$ python3 -q
>>> import numpy as np
>>> np.set_printoptions(precision=2, suppress=True, linewidth=200)
>>> rng = np.random.default_rng(14983)
>>> mat = np.array([[1, 0, -1, 0],
...     [0, 3, 3, 1],
...     [-3, 0, 1, -3],
...     [3, 3, 3, 0],
...     [-2, 0, 0, -3],
...     [3, -2, -2, 0],
...     [3, -2, 2, -1]]) * (rng.random((7, 4)) < 0.3)
>>> print(mat)
[[ 0  0  0  0]
 [ 0  3  0  0]
 [-3  0  0  0]
 [ 0  0  0  0]
 [ 0  0  0  0]
 [ 0 -2  0  0]
 [ 0  0  0 -1]]
>>> theta = np.radians(36)
>>> R = np.eye(4)
>>> R[2, 2] = R[1, 1] = np.cos(theta)
>>> R[2, 1], R[1, 2] = -np.sin(theta), np.sin(theta)
>>> print(R)
[[ 1.    0.    0.    0.  ]
 [ 0.    0.81  0.59  0.  ]
 [ 0.   -0.59  0.81  0.  ]
 [ 0.    0.    0.    1.  ]]
>>> Y = mat @ R.T
>>> print(round(np.linalg.det(R), 2), round(np.trace(R), 2))
1.0 3.62
>>> print(np.linalg.svd(mat, compute_uv=False), np.round(np.linalg.svd(Y, compute_uv=False), 2) + 0)
[3.61 3.   1.   0.  ] [3.61 3.   1.   0.  ]
>>> W0 = np.load("m.npy")
>>> print(W0)
[[1.   0.5  0.25 0.12 0.06 0.03 0.02 0.01 0.  ]
 [0.5  1.   0.5  0.25 0.12 0.06 0.03 0.02 0.01]
 [0.25 0.5  1.   0.5  0.25 0.12 0.06 0.03 0.02]
 [0.12 0.25 0.5  1.   0.5  0.25 0.12 0.06 0.03]
 [0.06 0.12 0.25 0.5  1.   0.5  0.25 0.12 0.06]
 [0.03 0.06 0.12 0.25 0.5  1.   0.5  0.25 0.12]
 [0.02 0.03 0.06 0.12 0.25 0.5  1.   0.5  0.25]
 [0.01 0.02 0.03 0.06 0.12 0.25 0.5  1.   0.5 ]
 [0.   0.01 0.02 0.03 0.06 0.12 0.25 0.5  1.  ]]
>>> vec = np.array([2, 2, 3, 1, 0, 0, 3, 3, 0])
>>> a = np.maximum(W0 @ vec, 0)
>>> print(np.flatnonzero(a > 1e-9))
[0 1 2 3 4 5 6 7 8]
>>> print(a)
[3.96 4.9  5.27 3.78 2.72 3.04 4.9  4.71 2.36]
>>> print(np.tanh(W0 @ vec))
[1.   1.   1.   1.   0.99 1.   1.   1.   0.98]
>>> Y = np.linalg.inv(W0)
>>> print(np.round(np.linalg.det(W0) * np.linalg.det(Y), 2))
1.0
>>> print(np.round(np.linalg.det(W0) * Y, 2) + 0)
[[ 0.13 -0.07  0.    0.    0.    0.    0.    0.    0.  ]
 [-0.07  0.17 -0.07  0.    0.    0.    0.    0.    0.  ]
 [ 0.   -0.07  0.17 -0.07  0.    0.    0.    0.    0.  ]
 [ 0.    0.   -0.07  0.17 -0.07  0.    0.    0.    0.  ]
 [ 0.    0.    0.   -0.07  0.17 -0.07  0.    0.    0.  ]
 [ 0.    0.    0.    0.   -0.07  0.17 -0.07  0.    0.  ]
 [ 0.    0.    0.    0.    0.   -0.07  0.17 -0.07  0.  ]
 [ 0.    0.    0.    0.    0.    0.   -0.07  0.17 -0.07]
 [ 0.    0.    0.    0.    0.    0.    0.   -0.07  0.13]]
>>> print((np.abs(Y) > 1e-9).astype(int))
[[1 1 1 1 1 1 1 1 1]
 [1 1 1 1 1 1 1 1 1]
 [1 1 1 1 1 1 1 1 1]
 [1 1 1 1 1 1 1 1 1]
 [1 1 1 1 1 1 1 1 1]
 [1 1 1 1 1 1 1 1 1]
 [1 1 1 1 1 1 1 1 1]
 [1 1 1 1 1 1 1 1 1]
 [1 1 1 1 1 1 1 1 1]]
>>> w, V = np.linalg.eigh(W0)
>>> vec = np.array([2, 5, 5, 0, 3, 4, 3, -1, -4])
>>> print(np.round(V * np.sqrt(w) @ V.T, 2) + 0)
[[0.96 0.25 0.09 0.04 0.02 0.01 0.01 0.   0.  ]
 [0.25 0.93 0.24 0.09 0.04 0.02 0.01 0.01 0.  ]
 [0.09 0.24 0.93 0.24 0.09 0.04 0.02 0.01 0.01]
 [0.04 0.09 0.24 0.93 0.24 0.09 0.04 0.02 0.01]
 [0.02 0.04 0.09 0.24 0.93 0.24 0.09 0.04 0.02]
 [0.01 0.02 0.04 0.09 0.24 0.93 0.24 0.09 0.04]
 [0.01 0.01 0.02 0.04 0.09 0.24 0.93 0.24 0.09]
 [0.   0.01 0.01 0.02 0.04 0.09 0.24 0.93 0.25]
 [0.   0.   0.01 0.01 0.02 0.04 0.09 0.25 0.96]]
>>> print(np.linalg.eigvalsh(W0[1:, 1:]))
[0.35 0.38 0.44 0.56 0.78 1.16 1.77 2.56]
>>> print(np.round(vec @ W0 @ vec / (vec @ vec), 2), np.round(w[0], 2), np.round(w[-1], 2))
1.73 0.35 2.63
>>> A = np.load("data.npy")
>>> print(A)
[[  2  -8   1   7  -8   8   9   3]
 [-18   6  -9   9  -7  -2  -4  -2]
 [ 16   5   8   4  -6   7  -4  -1]
 [ -6   9  -3  -8  -4  -9  -2  -8]
 [ -2  -3  -1   8  -2  -7   6   1]
 [ 16  -5   8  -5  -7  -6  -4   3]
 [  4   2   2  -8   4  -2   8   6]
 [  4   6   2   9  -4  -1  -5   0]]
>>> vec = np.array([9, 8, 9, 0])
>>> print(mat @ np.eye(4)[0])
[ 0.  0. -3.  0.  0.  0.  0.]
>>> print(np.sign((mat @ vec).round(6)))
[ 0  1 -1  0  0 -1  0]
>>> print(mat @ np.ones(4))
[ 0.  3. -3.  0.  0. -2. -1.]
>>> U, sv, VT = np.linalg.svd(A)
>>> print(sv.round(2) + 0)
[35.26 24.11 22.2  14.84 10.38 10.04  6.13  0.  ]
>>> Y = U[:, :7] @ np.diag(sv[:7]) @ VT[:7]
>>> print(round(np.linalg.norm(A - Y, 2), 2), round(sv[7], 2))
0.0 0.0
>>> print(round(float(np.abs(A - Y).max()), 2))
0.0
>>> print(Y.round(2) + 0)
[[  2.  -8.   1.   7.  -8.   8.   9.   3.]
 [-18.   6.  -9.   9.  -7.  -2.  -4.  -2.]
 [ 16.   5.   8.   4.  -6.   7.  -4.  -1.]
 [ -6.   9.  -3.  -8.  -4.  -9.  -2.  -8.]
 [ -2.  -3.  -1.   8.  -2.  -7.   6.   1.]
 [ 16.  -5.   8.  -5.  -7.  -6.  -4.   3.]
 [  4.   2.   2.  -8.   4.  -2.   8.   6.]
 [  4.   6.   2.   9.  -4.  -1.  -5.   0.]]
>>> print(np.round(A @ np.linalg.pinv(A) @ A, 2) + 0)
[[  2.  -8.   1.   7.  -8.   8.   9.   3.]
 [-18.   6.  -9.   9.  -7.  -2.  -4.  -2.]
 [ 16.   5.   8.   4.  -6.   7.  -4.  -1.]
 [ -6.   9.  -3.  -8.  -4.  -9.  -2.  -8.]
 [ -2.  -3.  -1.   8.  -2.  -7.   6.   1.]
 [ 16.  -5.   8.  -5.  -7.  -6.  -4.   3.]
 [  4.   2.   2.  -8.   4.  -2.   8.   6.]
 [  4.   6.   2.   9.  -4.  -1.  -5.   0.]]
>>> print(np.argsort(-np.linalg.norm(A, axis=0).round(6), kind="stable")[:3])
[0 3 5]
>>> m1 = np.load("block4.npy")
>>> print(m1)
[[ 0.  0.  0. -1. -1.  0.]
 [ 0.  0. -1.  0.  0. -1.]
 [ 0. -1.  0.  0.  0. -1.]
 [-1.  0.  0.  0. -1.  0.]
 [-1.  0.  0. -1.  0.  0.]
 [ 0. -1. -1.  0.  0.  0.]]
>>> vec = np.array([-3, -3, 3, 2, 3, -3])
>>> a = np.maximum(m1 @ vec, 0)
>>> print(m1 * (a > 1e-9)[:, None])
[[ 0.  0.  0. -0. -0.  0.]
 [ 0.  0. -0.  0.  0. -0.]
 [ 0. -1.  0.  0.  0. -1.]
 [-0.  0.  0.  0. -0.  0.]
 [-1.  0.  0. -1.  0.  0.]
 [ 0. -0. -0.  0.  0.  0.]]
>>> print(a)
[0. 0. 6. 0. 1. 0.]
>>> print(m1.T @ a)
[-1. -6.  0. -1.  0. -6.]
>>> print(np.flatnonzero(a > 1e-9))
[2 4]
>>> print(np.tanh(m1 @ vec))
[-1.    0.    1.    0.    0.76  0.  ]
>>> Q, V = np.linalg.qr(m1[:, :5])[0], np.linalg.qr(m1[:, 5:])[0]
>>> sv = np.linalg.svd(Q.T @ V, compute_uv=False)
>>> print((sv > 0.9).sum())
0
>>> print(np.degrees(np.arccos(sv.clip(0, 1))))
[54.74]
>>> print(sv)
[0.58]
>>> print(np.round(np.linalg.norm(Q @ Q.T - V @ V.T, 2), 2))
1.0
>>> feats = np.loadtxt("test5.csv", delimiter=",")
>>> print(feats)
[[ 11.95   2.31  14.49  14.68  -3.87  15.49]
 [ 19.77   7.3   20.41   9.98  -5.05  11.88]
 [ -3.19  -2.17  -2.71   2.05   0.51   1.93]
 [ 10.62   4.99  10.89   1.6   -2.51   2.22]
 [ -8.95  -2.96 -10.51  -6.49   2.51  -6.54]
 [-23.92 -10.   -23.91  -7.77   5.72  -9.92]
 [ -3.47  -0.57  -2.96  -3.67   0.9   -4.76]
 [  2.18   2.41   0.94  -5.28  -0.04  -4.93]
 [-15.55  -5.74 -15.8   -7.83   3.84  -9.23]
 [ -8.79  -2.    -9.23  -8.82   2.5  -10.13]
 [ 21.49   8.55  23.11   9.43  -5.58  10.74]
 [ -8.66  -5.02  -7.04   2.27   1.4    1.65]
 [  3.12   1.98   2.16  -2.18  -0.47  -1.48]
 [ 13.7    5.54  13.76   5.48  -3.28   6.57]
 [  1.24   1.26  -0.21  -2.8    0.16  -2.37]
 [  6.74   2.35   6.3    3.28  -1.61   4.43]
 [ -4.47  -0.91  -5.58  -5.09   1.49  -5.44]
 [  2.59   1.21   3.4    1.57  -0.63   0.77]
 [ 12.72   5.61  13.04   4.    -2.93   4.3 ]
 [ -1.05  -0.35  -0.35  -0.35   0.19  -1.01]]
>>> vec = np.array([1, 2, -3, 3, 3, -3])
>>> print((feats @ vec).argmax())
5
>>> print(feats @ np.eye(6)[0])
[ 11.95  19.77  -3.19  10.62  -8.95 -23.92  -3.47   2.18 -15.55  -8.79  21.49  -8.66   3.12  13.7    1.24   6.74  -4.47   2.59  12.72  -1.05]
>>> t3 = np.stack([feats, 3 * feats, feats[::-1]])
>>> print(np.linalg.matrix_rank(t3))
[6 6 6]
>>> print(np.linalg.matrix_rank(t3.reshape(3, -1)))
2
>>> print(np.einsum("bij,cij->bc", t3, t3))
[[ 7805.45 23416.35  -396.7 ]
 [23416.35 70249.06 -1190.11]
 [ -396.7  -1190.11  7805.45]]
>>> D = np.linalg.norm(feats[:, None] - feats[None], axis=-1)
>>> print(D.mean(axis=1).argmax())
5
>>> print(D[17].round(6).argsort(kind="stable")[:4])
[17 12 19 15]
>>> print(np.linalg.matrix_rank(D ** 2))
8
>>> data = np.load("dump.npy")
>>> print(data)
[[ 0  2  4 -4  2  6  2 -4  4]
 [ 0  0  0  0  0  0  0  0  0]
 [ 0 -3 -6  6 -3 -9 -3  6 -6]
 [ 0 -2 -4  4 -2 -6 -2  4 -4]
 [ 0 -2 -4  4 -2 -6 -2  4 -4]
 [ 0 -2 -4  4 -2 -6 -2  4 -4]
 [ 0  2  4 -4  2  6  2 -4  4]
 [ 0 -3 -6  6 -3 -9 -3  6 -6]
 [ 0  1  2 -2  1  3  1 -2  2]
 [ 0  0  0  0  0  0  0  0  0]]
>>> W = np.array([[3, 0, 3, 1],
...     [1, 1, 3, 3],
...     [3, 0, 3, 0],
...     [0, 1, 0, 2],
...     [1, 1, 3, 1],
...     [3, 0, 1, 2]])
>>> b = np.array([0, -4, -1, 0])
>>> H = np.maximum(feats @ W + b, 0)
>>> print(np.linalg.matrix_rank(H))
4
>>> print((H > 0).mean(axis=0))
[0.45 0.35 0.55 0.45]
>>> W2 = np.array([[1, -5, 2], [4, -2, 0], [4, -1, -2], [-1, -5, 0]])
>>> print((H @ W2).round(6).argmax(axis=1))
[0 0 0 0 0 0 0 0 0 0 0 0 0 0 0 0 0 0 0 0]
>>> print(W @ W2)
[[ 14 -23   0]
 [ 14 -25  -4]
 [ 15 -18   0]
 [  2 -12   0]
 [ 16 -15  -4]
 [  5 -26   4]]
>>> U, sv, VT = np.linalg.svd(data)
>>> V = VT[:(sv > 1e-8).sum()]
>>> vec = data[3] + 5 * data[6] + rng.integers(2) * np.eye(9)[2]
>>> print(vec)
[  0.   8.  16. -16.   8.  24.   8. -16.  16.]
>>> print(np.round(np.linalg.norm(vec - V.T @ V @ vec), 2))
0.0
>>> J = np.loadtxt("run5.csv", delimiter=",")
>>> print(J)
[[2. 2. 1. 0. 1. 3. 0. 1. 0.]
 [0. 3. 3. 2. 0. 3. 2. 2. 1.]
 [0. 0. 3. 3. 0. 2. 3. 3. 1.]
 [0. 0. 0. 3. 0. 3. 3. 3. 1.]
 [0. 0. 0. 0. 0. 2. 3. 2. 1.]
 [0. 0. 0. 0. 0. 2. 1. 1. 0.]
 [0. 0. 0. 0. 0. 0. 3. 3. 1.]
 [0. 0. 0. 0. 0. 0. 0. 1. 2.]
 [0. 0. 0. 0. 0. 0. 0. 0. 1.]]
>>> cen = feats - feats.mean(axis=0)
>>> U, sv, VT = np.linalg.svd(cen, full_matrices=False)
>>> print(sv)
[85.26 20.78  2.44  0.71  0.13  0.02]
>>> print((np.sign(U[:, 0]) == np.sign(U[0, 0])).astype(int))
[1 1 0 1 0 0 0 0 0 0 1 0 1 1 0 1 0 1 1 0]
>>> print(np.searchsorted(np.cumsum(sv ** 2) / (sv ** 2).sum(), 0.9) + 1)
1
>>> print(np.abs(U[:, 0]).argmax())
5
>>> print(VT[0] * np.sign(VT[0, np.abs(VT[0]).argmax()]))
[ 0.59  0.22  0.61  0.29 -0.15  0.34]
>>> print(np.round(cen.mean(axis=0), 2) + 0)
[0. 0. 0. 0. 0. 0.]
>>> print(np.abs(VT[0]).argmax())
2
>>> print(round((sv ** 2).sum() ** 2 / (sv ** 4).sum(), 2))
1.12
>>> t3 = np.stack([J, -1 * J, J[::-1]])
>>> print(np.einsum("bij,cij->bc", t3, t3))
[[ 187. -187.   88.]
 [-187.  187.  -88.]
 [  88.  -88.  187.]]
>>> print(np.linalg.det(t3))
[0. 0. 0.]
>>> print(np.linalg.matrix_rank(t3))
[8 8 8]
>>> print(t3.sum(axis=0))
[[0. 0. 0. 0. 0. 0. 0. 0. 1.]
 [0. 0. 0. 0. 0. 0. 0. 1. 2.]
 [0. 0. 0. 0. 0. 0. 3. 3. 1.]
 [0. 0. 0. 0. 0. 2. 1. 1. 0.]
 [0. 0. 0. 0. 0. 2. 3. 2. 1.]
 [0. 0. 0. 3. 0. 3. 3. 3. 1.]
 [0. 0. 3. 3. 0. 2. 3. 3. 1.]
 [0. 3. 3. 2. 0. 3. 2. 2. 1.]
 [2. 2. 1. 0. 1. 3. 0. 1. 0.]]
>>> print(t3.shape)
(3, 9, 9)
>>> Y = np.array([[-0.7, -1.1, -1.2, 2.0],
...     [-0.8, 0.7, 0.8, -0.4],
...     [-0.4, -0.8, 1.4, -1.3],
...     [-2.6, 1.1, -1.6, -1.0],
...     [0.1, 0.0, -0.9, -0.5],
...     [0.3, 0.6, -0.1, -0.6]])
>>> W2 = np.array([[-0.6, 0.8, 2.4, -0.9, -2.5],
...     [1.0, -0.2, -1.6, -0.8, 0.6],
...     [-1.0, -0.6, -2.2, -0.4, -1.6],
...     [0.7, 0.2, 0.7, -0.1, -0.7]])
>>> X = Y @ W2
>>> print(X)
[[ 1.92  0.78  4.12  1.79  1.61]
 [ 0.1  -1.34 -5.08 -0.12  1.42]
 [-2.87 -1.26 -3.67  0.57 -0.81]
 [ 3.56 -1.54 -5.18  2.2  10.42]
 [ 0.49  0.52  1.87  0.32  1.54]
 [ 0.1   0.06 -0.44 -0.65  0.19]]
>>> rank = np.linalg.matrix_rank(data)
>>> print(rank)
1
>>> null = np.linalg.svd(data)[2][rank:].T
>>> print([int(np.linalg.matrix_rank(np.delete(data, i, axis=0))) for i in range(10)])
[1, 1, 1, 1, 1, 1, 1, 1, 1, 1]
>>> print([int(np.linalg.matrix_rank(data[:i])) for i in range(1, len(data) + 1)])
[1, 1, 1, 1, 1, 1, 1, 1, 1, 1]
>>> print(np.linalg.matrix_rank(data.T @ data), np.linalg.matrix_rank(data @ data.T))
1 1
>>> print(null @ null.T)
[[ 1.    0.    0.    0.    0.    0.    0.    0.    0.  ]
 [ 0.    0.96 -0.07  0.07 -0.04 -0.11 -0.04  0.07 -0.07]
 [ 0.   -0.07  0.86  0.14 -0.07 -0.21 -0.07  0.14 -0.14]
 [ 0.    0.07  0.14  0.86  0.07  0.21  0.07 -0.14  0.14]
 [ 0.   -0.04 -0.07  0.07  0.96 -0.11 -0.04  0.07 -0.07]
 [ 0.   -0.11 -0.21  0.21 -0.11  0.68 -0.11  0.21 -0.21]
 [ 0.   -0.04 -0.07  0.07 -0.04 -0.11  0.96  0.07 -0.07]
 [ 0.    0.07  0.14 -0.14  0.07  0.21  0.07  0.86  0.14]
 [ 0.   -0.07 -0.14  0.14 -0.07 -0.21 -0.07  0.14  0.86]]
>>> print([int(np.linalg.matrix_rank(data[:, :j + 1])) for j in range(9)])
[0, 1, 1, 1, 1, 1, 1, 1, 1]
